% python3 -q
>>> import numpy as np
>>> np.set_printoptions(suppress=True, linewidth=160)
>>> A = 2 * np.eye(5) + np.ones((5, 5))
>>> A
array([[3., 1., 1., 1., 1.],
       [1., 3., 1., 1., 1.],
       [1., 1., 3., 1., 1.],
       [1., 1., 1., 3., 1.],
       [1., 1., 1., 1., 3.]])
>>> np.allclose(A @ A.T, A.T @ A)
True
>>> np.sort(np.abs(np.fft.fft(A[0]))), np.round(np.sort(np.linalg.svd(A, compute_uv=False)), 4)
(array([2., 2., 2., 2., 7.]), array([2., 2., 2., 2., 7.]))
>>> Q = A.astype(float).copy()
>>> for j in range(5):
...     Q[:, j] -= Q[:, :j] @ (Q[:, :j].T @ Q[:, j])
...     Q[:, j] /= np.linalg.norm(Q[:, j])
... 
>>> np.round(Q.T @ A, 4) + 0
array([[3.6056, 2.4962, 2.4962, 2.4962, 2.4962],
       [0.    , 2.6018, 1.0644, 1.0644, 1.0644],
       [0.    , 0.    , 2.3741, 0.6893, 0.6893],
       [0.    , 0.    , 0.    , 2.2718, 0.5112],
       [0.    , 0.    , 0.    , 0.    , 2.2136]])
>>> np.round(Q.T @ Q, 4) + 0
array([[1., 0., 0., 0., 0.],
       [0., 1., 0., 0., 0.],
       [0., 0., 1., 0., 0.],
       [0., 0., 0., 1., 0.],
       [0., 0., 0., 0., 1.]])
>>> x = np.ones(5)
>>> for _ in range(7):
...     x = A @ x
...     x /= np.linalg.norm(x)
...     print(round(x @ A @ x, 4))
... 
7.0
7.0
7.0
7.0
7.0
7.0
7.0
>>> x.round(4)
array([0.4472, 0.4472, 0.4472, 0.4472, 0.4472])
>>> rng = np.random.default_rng(63)
>>> idx = rng.permutation(5)
>>> idx
array([2, 4, 3, 1, 0])
>>> Y = A[idx][:, idx]
>>> round(np.linalg.det(Y), 4), np.round(np.linalg.det(A[idx]), 4)
(np.float64(112.0), np.float64(112.0))
>>> np.allclose(Y, A)
True
>>> np.trace(Y)
np.float64(15.0)
>>> r0 = np.array([3, 2, 3, 2, 1])
>>> Y = A + np.outer(r0, np.eye(5)[0])
>>> np.linalg.matrix_rank(Y - A)
np.int64(1)
>>> F = np.loadtxt("x.csv", delimiter=",")
>>> F
array([[2., 2., 2., 2.],
       [2., 4., 4., 4.],
       [2., 4., 6., 6.],
       [2., 4., 6., 8.]])
>>> def softmax(z):
...     e = np.exp(z - z.max(axis=-1, keepdims=True))
...     return e / e.sum(axis=-1, keepdims=True)
... 
>>> np.round(softmax(F).sum(axis=1), 4)
array([1., 1., 1., 1.])
>>> scores = F @ F.T / np.sqrt(4)
>>> softmax(scores).round(6).argmax(axis=1)
array([3, 3, 3, 3])
>>> vals, evecs = np.linalg.eig(F)
>>> vals.round(4)
array([16.5817,  2.    ,  0.852 ,  0.5662])
>>> np.round(F @ evecs[:, 0] - vals[0] * evecs[:, 0], 4) + 0
array([0., 0., 0., 0.])
>>> np.round(np.sort(np.linalg.eigvals(np.linalg.inv(F))), 4)
array([0.0603, 0.5   , 1.1736, 1.766 ])
>>> round(float(np.prod(vals)), 4)
16.0
>>> np.round(np.sort(np.linalg.eigvals(F @ F)), 4)
array([  0.3206,   0.726 ,   4.    , 274.9534])
>>> M = np.load("arr.npy")
>>> M
array([[1.  , 0.2 , 0.04],
       [0.2 , 1.  , 0.2 ],
       [0.04, 0.2 , 1.  ]])
>>> vals, evecs = np.linalg.eigh(M)
>>> np.round(evecs @ np.diag(vals) @ evecs.T, 4)
array([[1.  , 0.2 , 0.04],
       [0.2 , 1.  , 0.2 ],
       [0.04, 0.2 , 1.  ]])
>>> np.abs(evecs[:, -1]).round(6).argmax()
np.int64(1)
>>> np.round(np.abs(evecs[:, -1]), 4)
array([0.5173, 0.6817, 0.5173])
>>> vals.round(4)
array([0.7365, 0.96  , 1.3035])
>>> np.round(evecs.T @ M @ evecs, 4) + 0
array([[0.7365, 0.    , 0.    ],
       [0.    , 0.96  , 0.    ],
       [0.    , 0.    , 1.3035]])
>>> vals, evecs = np.linalg.eigh(M)
>>> x = np.array([8, 0, 1])
>>> (np.sign(evecs[:, -1].round(6)) == np.sign(evecs[0, -1].round(6))).astype(int)
array([1, 1, 1])
>>> np.round(evecs * np.abs(vals) @ evecs.T, 4)
array([[1.  , 0.2 , 0.04],
       [0.2 , 1.  , 0.2 ],
       [0.04, 0.2 , 1.  ]])
>>> mat = np.load("run17.npy")
>>> mat
array([[ 11,  -3,  -4,  -5,  -4],
       [ -9, -13,   2,  -1,  -7],
       [ -6,   8,  -1,   5,  -1],
       [ -6,   1,   6,   8,  -1],
       [  2,   6,  -1,   9,   7]])
>>> P = np.triu(np.array([[1, -1, 4, 4, 2],
...     [2, -2, 1, -5, 2],
...     [3, -2, -2, -1, -5],
...     [4, 5, -1, 1, -3],
...     [-4, -2, 1, -4, -3]]), 1) + np.eye(5)
>>> Y = P @ mat @ np.linalg.inv(P)
>>> Y
array([[  -24.,    34.,    74.,   406.,  1577.],
       [   19.,    21.,  -128.,  -117., -1060.],
       [  -10.,   -33.,    71.,  -102.,   100.],
       [  -12.,   -29.,    86.,   -30.,   400.],
       [    2.,     8.,   -17.,    24.,   -26.]])
>>> np.round(np.poly(Y), 4)
array([     1.,    -12.,   -198.,   1211.,    171., -68880.])
>>> data = np.loadtxt("mat.csv", delimiter=",")
>>> data
array([[ 0.,  1.,  1.,  0.,  0.],
       [ 1., -3.,  1.,  0.,  0.],
       [-3.,  1.,  1.,  0.,  0.],
       [ 0.,  0.,  0., -3.,  3.],
       [ 0.,  0.,  0., -1.,  0.]])
>>> round(np.linalg.det(data[::-1]), 4)
np.float64(-36.0)
>>> np.einsum("ij,ji->", data, data)
np.float64(11.0)
>>> np.round(np.linalg.det(2 * data), 4), round(np.linalg.det(data), 4)
(np.float64(-1152.0), np.float64(-36.0))
>>> round(np.linalg.det(data.T), 4)
np.float64(-36.0)
>>> np.round(np.poly(data), 4)
array([ 1.,  5.,  7., 12., 30., 36.])
>>> np.round(np.linalg.eigvals(data), 4)
array([ 0.7649+1.6777j,  0.7649-1.6777j, -3.5298+0.j    , -1.5   +0.866j , -1.5   -0.866j ])
>>> P = np.triu(np.array([[0, 4, -3, -4, 4],
...     [4, -1, 0, -2, 2],
...     [5, 3, 4, -5, -2],
...     [-5, 2, -4, 1, 2],
...     [3, 5, 4, -3, 3]]), 1) + np.eye(5)
>>> Y = P @ data @ np.linalg.inv(P)
>>> np.round(np.linalg.det(Y), 4)
np.float64(-36.0)
>>> P @ data - data @ P
array([[ 13., -15.,   1.,  15., -12.],
       [  0.,  -4.,   3.,   7.,  -2.],
       [  0.,  12.,  -9.,  12.,  -3.],
       [  0.,   0.,   0.,  -2.,   6.],
       [  0.,   0.,   0.,   0.,   2.]])
>>> Y
array([[  13.,  -66.,   41.,  133., -116.],
       [   1.,   -7.,    4.,   14.,  -16.],
       [  -3.,   13.,   -8.,   -9.,  -27.],
       [   0.,    0.,    0.,   -5.,   13.],
       [   0.,    0.,    0.,   -1.,    2.]])
>>> np.linalg.matrix_rank(Y)
np.int64(5)
>>> np.trace(Y), np.trace(data)
(np.float64(-5.0), np.float64(-5.0))
>>> feats = np.load("layer10.npy")
>>> feats
array([[ 0.6118, -0.7493,  1.5235,  1.0389],
       [-2.5957,  0.8292, -2.1895, -2.3815],
       [-1.595 ,  0.9567, -2.2179, -1.6049],
       [ 0.1182, -0.2212,  0.2434, -0.1954],
       [-0.243 ,  0.1237,  0.0065, -0.1559],
       [-1.1353,  0.0006, -1.6197, -1.5801],
       [ 4.2701, -1.6181,  4.422 ,  3.6573],
       [ 1.8733, -1.1363,  1.7547,  2.2083],
       [-1.2119,  0.4451, -1.1886, -1.0689],
       [ 0.6315,  0.9488, -0.4924, -0.5528],
       [-1.5975,  0.6527, -1.3162, -1.4541],
       [-2.2327,  0.9862, -2.3277, -2.4806],
       [ 2.8699, -1.1028,  2.6352,  2.623 ],
       [ 2.1493, -0.8131,  1.9424,  1.5753],
       [ 3.0846, -1.2665,  2.5265,  2.5885],
       [ 0.2981, -0.364 ,  0.2725,  0.8055],
       [ 1.1515, -0.6973,  0.8323,  1.3932],
       [ 1.3184,  0.0226,  1.3653,  0.9489],
       [ 1.1534, -0.1248,  1.2698,  1.3057],
       [ 1.4341, -0.4554,  1.4905,  1.0139],
       [-2.2761,  1.5537, -2.5637, -2.9728],
       [-0.8245,  0.4015, -0.8436, -1.0784],
       [-1.631 ,  0.5719, -1.9204, -1.9978],
       [ 0.2504,  0.4894, -0.2856, -0.4323],
       [ 2.4829, -1.5967,  1.9737,  1.6273],
       [-1.454 ,  0.2056, -1.8111, -1.7604],
       [ 0.561 , -0.3628,  0.7475,  0.0957],
       [ 0.3758, -0.2715, -0.2846,  0.1586]])
>>> round(float(np.linalg.norm(feats, 2)), 4)
16.4306
>>> np.round(np.linalg.norm(feats, axis=0), 4)
array([9.4018, 4.3471, 9.4122, 9.0609])
>>> np.round(np.linalg.norm(feats) ** 2 / np.linalg.norm(feats, 2) ** 2, 4)
np.float64(1.0297)
>>> round(np.linalg.norm(feats, "nuc"), 4)
np.float64(21.2752)
>>> np.linalg.norm(feats, axis=1).argmax()
np.int64(6)
>>> E = np.load("w.npy")
>>> E
array([[ 1,  0, -1,  1,  2],
       [ 0,  1,  0, -1,  1],
       [-1,  0,  1,  0, -1],
       [ 1, -1,  0,  1,  0],
       [ 2,  1, -1,  0,  1]])
>>> vals, evecs = np.linalg.eigh(E)
>>> x = np.array([2, 1, 2, 1, 5])
>>> x @ E @ x
np.int64(59)
>>> np.round(np.linalg.eigvalsh(E[1:, 1:]), 4)
array([-0.618,  0.382,  1.618,  2.618])
>>> np.round(evecs * np.abs(vals) @ evecs.T, 4)
array([[ 2.2673,  0.2049, -0.8996,  0.4823,  0.8806],
       [ 0.2049,  1.4401, -0.2123, -0.7787,  0.4823],
       [-0.8996, -0.2123,  1.1363, -0.2123, -0.8996],
       [ 0.4823, -0.7787, -0.2123,  1.4401,  0.2049],
       [ 0.8806,  0.4823, -0.8996,  0.2049,  2.2673]])
>>> np.round(evecs * np.maximum(vals, 0) @ evecs.T, 4)
array([[ 1.6337,  0.1025, -0.9498,  0.7411,  1.4403],
       [ 0.1025,  1.2201, -0.1062, -0.8893,  0.7411],
       [-0.9498, -0.1062,  1.0682, -0.1062, -0.9498],
       [ 0.7411, -0.8893, -0.1062,  1.2201,  0.1025],
       [ 1.4403,  0.7411, -0.9498,  0.1025,  1.6337]])
>>> (np.sign(evecs[:, -1].round(6)) == np.sign(evecs[0, -1].round(6))).astype(int)
array([1, 1, 0, 1, 1])
>>> arr = np.loadtxt("test17.csv", delimiter=",")
>>> arr
array([[ 0., -3.,  1.],
       [ 0.,  0.,  0.],
       [ 0.,  0.,  0.],
       [ 4., -2., -1.],
       [ 0., -3.,  1.],
       [ 2.,  3., -2.],
       [ 0.,  0.,  0.],
       [ 0.,  0.,  0.],
       [ 4., -2., -1.],
       [ 2., -2.,  0.],
       [ 2., -5.,  1.],
       [ 2.,  3., -2.],
       [ 2., -5.,  1.],
       [ 2.,  0., -1.],
       [ 2.,  3., -2.],
       [ 0., -3.,  1.],
       [ 2.,  0., -1.],
       [ 0.,  0.,  0.],
       [ 4.,  1., -2.],
       [ 0.,  0.,  0.],
       [ 0.,  0.,  0.],
       [ 4.,  1., -2.],
       [ 2., -5.,  1.],
       [ 0., -3.,  1.],
       [ 0.,  0.,  0.],
       [ 4.,  1., -2.],
       [ 0.,  0.,  0.],
       [ 0.,  0.,  0.],
       [ 4., -2., -1.]])
>>> Z = arr[[20, 3]].astype(float)
>>> for _ in range(3):
...     idx = np.linalg.norm(arr[:, None] - Z, axis=-1).argmin(axis=1)
...     Z = np.array([arr[idx == j].mean(axis=0) for j in range(2)])
... 
>>> idx
array([0, 0, 0, 1, 0, 0, 0, 0, 1, 1, 1, 0, 1, 0, 0, 0, 0, 0, 1, 0, 0, 1, 1, 0, 0, 1, 0, 0, 1])
>>> Z.round(4)
array([[ 0.5263, -0.1579, -0.2105],
       [ 3.2   , -2.    , -0.6   ]])
>>> np.bincount(idx)
array([19, 10])
>>> np.abs(Z[1] - Z[0]).argmax()
np.int64(0)
>>> Xc = arr - arr.mean(axis=0)
>>> evecs = np.linalg.svd(Xc)[2][:2]
>>> Y = Xc - Xc @ evecs.T @ evecs
>>> round(float(np.linalg.norm(Y) / np.linalg.norm(Xc)), 4)
0.0182
>>> np.round(Y.std(axis=0), 4)
array([0.0192, 0.0169, 0.0461])
>>> np.round((Xc @ evecs.T).std(axis=0), 4)
array([2.3773, 1.6453])
>>> r0 = np.array([0, 3])
>>> np.convolve(arr[2], r0)
array([0., 0., 0., 0.])
>>> np.array([np.convolve(row, r0, "same") for row in arr])
array([[  0.,   0.,  -9.],
       [  0.,   0.,   0.],
       [  0.,   0.,   0.],
       [  0.,  12.,  -6.],
       [  0.,   0.,  -9.],
       [  0.,   6.,   9.],
       [  0.,   0.,   0.],
       [  0.,   0.,   0.],
       [  0.,  12.,  -6.],
       [  0.,   6.,  -6.],
       [  0.,   6., -15.],
       [  0.,   6.,   9.],
       [  0.,   6., -15.],
       [  0.,   6.,   0.],
       [  0.,   6.,   9.],
       [  0.,   0.,  -9.],
       [  0.,   6.,   0.],
       [  0.,   0.,   0.],
       [  0.,  12.,   3.],
       [  0.,   0.,   0.],
       [  0.,   0.,   0.],
       [  0.,  12.,   3.],
       [  0.,   6., -15.],
       [  0.,   0.,  -9.],
       [  0.,   0.,   0.],
       [  0.,  12.,   3.],
       [  0.,   0.,   0.],
       [  0.,   0.,   0.],
       [  0.,  12.,  -6.]])
>>> np.polyval(r0, arr[2])
array([3., 3., 3.])
